% ipython --no-banner

In [1]: import numpy as np

In [2]: np.set_printoptions(precision=1, suppress=True, linewidth=120)

In [3]: rd = lambda a: np.round(a, 1) + 0

In [4]: A = np.loadtxt("mat.csv", delimiter=",")

In [5]: A
Out[5]: 
array([[-2.,  1.,  0.,  0.],
       [ 0., -2.,  1.,  0.],
       [ 0.,  0., -2.,  1.],
       [ 0.,  0.,  0., -2.]])

In [6]: f, g = A[3], A[2]

In [7]: f @ g
Out[7]: np.float64(-2.0)

In [8]: p = (f @ g) / (f @ f) * f

In [9]: p
Out[9]: array([-0., -0., -0.,  1.])

In [10]: f = np.array([2, 1, 1, 0])

In [11]: A2 = A + np.outer(f, np.eye(4)[3])

In [12]: A2
Out[12]: 
array([[-2.,  1.,  0.,  2.],
       [ 0., -2.,  1.,  1.],
       [ 0.,  0., -2.,  2.],
       [ 0.,  0.,  0., -2.]])

In [13]: rd(np.linalg.det(A2) / np.linalg.det(A)), rd(1 + np.linalg.solve(A, f)[3])
Out[13]: (np.float64(1.0), np.float64(1.0))

In [14]: w, evecs = np.linalg.eig(A2)

In [15]: np.prod(w)
Out[15]: np.float64(16.0)

In [16]: rd(np.sort(np.linalg.eigvals(np.linalg.inv(A2))))
Out[16]: array([-0.5, -0.5, -0.5, -0.5])

In [17]: w
Out[17]: array([-2., -2., -2., -2.])

In [18]: E = np.loadtxt("x.csv", delimiter=",")

In [19]: E
Out[19]: 
array([[ 0.4,  0.5,  0.8],
       [ 0.4, -0.4,  0.9],
       [-1.7,  0. , -0.9],
       [ 0.1, -0.9,  0.9],
       [ 0.6, -1.4,  0. ],
       [ 1. , -5. ,  4. ],
       [ 1.2,  0.9,  1.2],
       [ 1.3,  0.7, -0.7],
       [-0.9,  0.3, -0.1],
       [-1. , -3.3,  0.7],
       [ 0. ,  0.3,  0.3],
       [-0.2,  0.1,  1.4],
       [-1.2, -0.3, -1.1],
       [ 0.5, -1.1, -1.7]])

In [20]: cov = np.cov(E, rowvar=False)

In [21]: rd(np.corrcoef(E.T))
Out[21]: 
array([[ 1. ,  0. ,  0.4],
       [ 0. ,  1. , -0.5],
       [ 0.4, -0.5,  1. ]])

In [22]: rd(cov)
Out[22]: 
array([[ 0.9, -0.1,  0.5],
       [-0.1,  2.7, -1.2],
       [ 0.5, -1.2,  1.9]])

In [23]: rd(np.linalg.eigvalsh(cov)[::-1])
Out[23]: array([3.7, 1.3, 0.6])

In [24]: rd(np.corrcoef(E[:, 2], E[:, 0])[0, 1])
Out[24]: np.float64(0.4)

In [25]: np.argsort(-E.std(axis=0).round(6), kind="stable")
Out[25]: array([1, 2, 0])

In [26]: rd(np.median(E, axis=0))
Out[26]: array([ 0.2, -0.2,  0.5])
